$ python3 -q
>>> import numpy as np
>>> np.set_printoptions(precision=1, suppress=True, linewidth=140)
>>> m1 = np.array([[0.9, -2.2, -1.0], [-1.1, 1.2, 0.7]])
>>> rng = np.random.default_rng(250787)
>>> m1[0] = m1[1] + 0.1 * rng.normal(size=3)
>>> m1
array([[-1.1,  1.1,  0.8],
       [-1.1,  1.2,  0.7]])
>>> left, sv, vt = np.linalg.svd(m1)
>>> sv
array([2.5, 0.1])
>>> np.argmax(sv[:-1] / (sv[1:] + 1e-6)) + 1
np.int64(1)
>>> A2 = left[:, :1] @ np.diag(sv[:1]) @ vt[:1]
>>> np.linalg.matrix_rank(m1, rtol=0.05)
np.int64(1)
>>> round(float(np.abs(m1 - A2).max()), 1)
0.1
>>> np.linalg.matrix_rank(A2)
np.int64(1)
>>> A2
array([[-1.1,  1.1,  0.8],
       [-1.1,  1.1,  0.8]])
>>> A2 = m1 / np.sqrt((m1 ** 2).mean(axis=1, keepdims=True))
>>> np.linalg.matrix_rank(A2) == np.linalg.matrix_rank(m1)
np.True_
>>> C2 = m1.T @ m1
>>> round(np.trace(C2), 1), np.round((m1 ** 2).sum(), 1)
(np.float64(6.2), np.float64(6.2))
>>> C2
array([[ 2.4, -2.5, -1.7],
       [-2.5,  2.6,  1.7],
       [-1.7,  1.7,  1.2]])
>>> np.round(np.linalg.eigvalsh(C2)[::-1], 1) + 0
array([6.2, 0. , 0. ])
>>> vec = np.array([2, 0, -3])
>>> (m1 @ vec).argmax()
np.int64(1)
>>> m1 @ (2 * vec)
array([-9.3, -8.6])
>>> [round(float(x), 1) for x in np.linalg.svd(m1, compute_uv=False)[:3]]
[2.5, 0.1]
>>> np.argsort(-np.linalg.norm(m1, axis=0).round(6), kind="stable")[:3]
array([1, 0, 2])
>>> np.linalg.cond(m1) > 100
np.False_
>>> E = np.load("dump.npy")
>>> E
array([[ 3, -2,  0],
       [-3, -3, -1],
       [-2,  1,  1]])
>>> lab = rng.permutation(3)
>>> A2 = E[:, lab] * rng.choice([-1, 1], 3)
>>> A2
array([[-2,  3,  0],
       [-3, -3,  1],
       [ 1, -2, -1]])
>>> left, _, vt = np.linalg.svd(E.T @ A2)
>>> lab
array([1, 0, 2])
>>> round(float(np.abs(np.linalg.eigvals(E)).max()), 1)
3.8
>>> np.linalg.determinant(E)
Traceback (most recent call last):
  File "<python-input-34>", line 1, in <module>
    np.linalg.determinant(E)
    ^^^^^^^^^^^^^^^^^^^^^
AttributeError: module 'numpy.linalg' has no attribute 'determinant'
>>> np.linalg.matrix_power(E, 3)
array([[ 41, -28,   2],
       [-40, -44, -12],
       [-39,  16,  -2]])
>>> np.allclose(E, E.T)
False
>>> np.allclose(E @ E.T, E.T @ E)
False
>>> W0 = np.array([[1, 0, 0, 3, 2],
...     [1, 2, 0, 1, 1],
...     [0, 0, 0, 1, 2],
...     [-2, -6, 0, 0, -1]])
>>> np.linalg.cond(W0) > 100
np.True_
>>> np.linalg.matrix_rank(W0, rtol=0.1)
np.int64(3)
>>> left, sv, vt = np.linalg.svd(W0)
>>> V = vt[:(sv > 1e-8).sum()]
>>> vec = W0[2] + 2 * W0[0] + rng.integers(2) * np.eye(5)[0]
>>> vec
array([3., 0., 0., 7., 6.])
>>> np.linalg.matrix_rank(np.vstack([W0, vec]))
np.int64(4)
>>> V.T @ V
array([[ 0.3,  0.3,  0. ,  0.3, -0.2],
       [ 0.3,  0.9,  0. , -0.1,  0.1],
       [ 0. ,  0. ,  0. ,  0. ,  0. ],
       [ 0.3, -0.1,  0. ,  0.8,  0.1],
       [-0.2,  0.1,  0. ,  0.1,  1. ]])
>>> left, sv, vt = np.linalg.svd(W0)
>>> sv.round(1) + 0
array([6.9, 4.2, 1.1, 0. ])
>>> A2 = left[:, :3] @ np.diag(sv[:3]) @ vt[:3]
>>> round(float(np.linalg.norm(W0 - A2, 2)), 1), round(float(sv[3]), 1)
(0.0, 0.0)
>>> round(np.linalg.norm(W0 - A2) / np.linalg.norm(W0), 1)
np.float64(0.0)
>>> mat = np.load("w.npy")
>>> mat
array([[ -0.4,   0. ,   0.2,  -0.2],
       [-10.3,  -3.3,   7.4,   4.5],
       [ -1.3,  -0.2,   1.5,   0.1],
       [ 17.6,   6. , -14.2,  -7.8],
       [ -4.8,  -1.6,   3.9,   2.6],
       [ -2.4,  -0.8,   2.1,   1.2],
       [ -6. ,  -2. ,   5.1,   3. ],
       [ -1.8,  -0.7,   1.6,   0.5],
       [ 11. ,   3.9,  -9.3,  -5. ],
       [ -1.1,  -0.4,   1. ,   0.5],
       [ -1.5,  -0.8,   0.8,   0.4],
       [ -2.8,  -0.8,   1.6,   0.9],
       [ -8. ,  -2.2,   6.4,   3.2]])
>>> def softmax(z):
...     e = np.exp(z - z.max(axis=-1, keepdims=True))
...     return e / e.sum(axis=-1, keepdims=True)
... 
>>> softmax(m1[0] + -2)
array([0.1, 0.5, 0.4])
>>> softmax(m1[0])
array([0.1, 0.5, 0.4])
>>> scores = m1 @ m1.T / np.sqrt(3)
>>> softmax(scores)[0] @ m1
array([-1.1,  1.1,  0.8])
>>> softmax(scores + np.triu(np.full(scores.shape, -np.inf), 1))
array([[1. , 0. ],
       [0.5, 0.5]])
>>> softmax(scores)
array([[0.5, 0.5],
       [0.5, 0.5]])
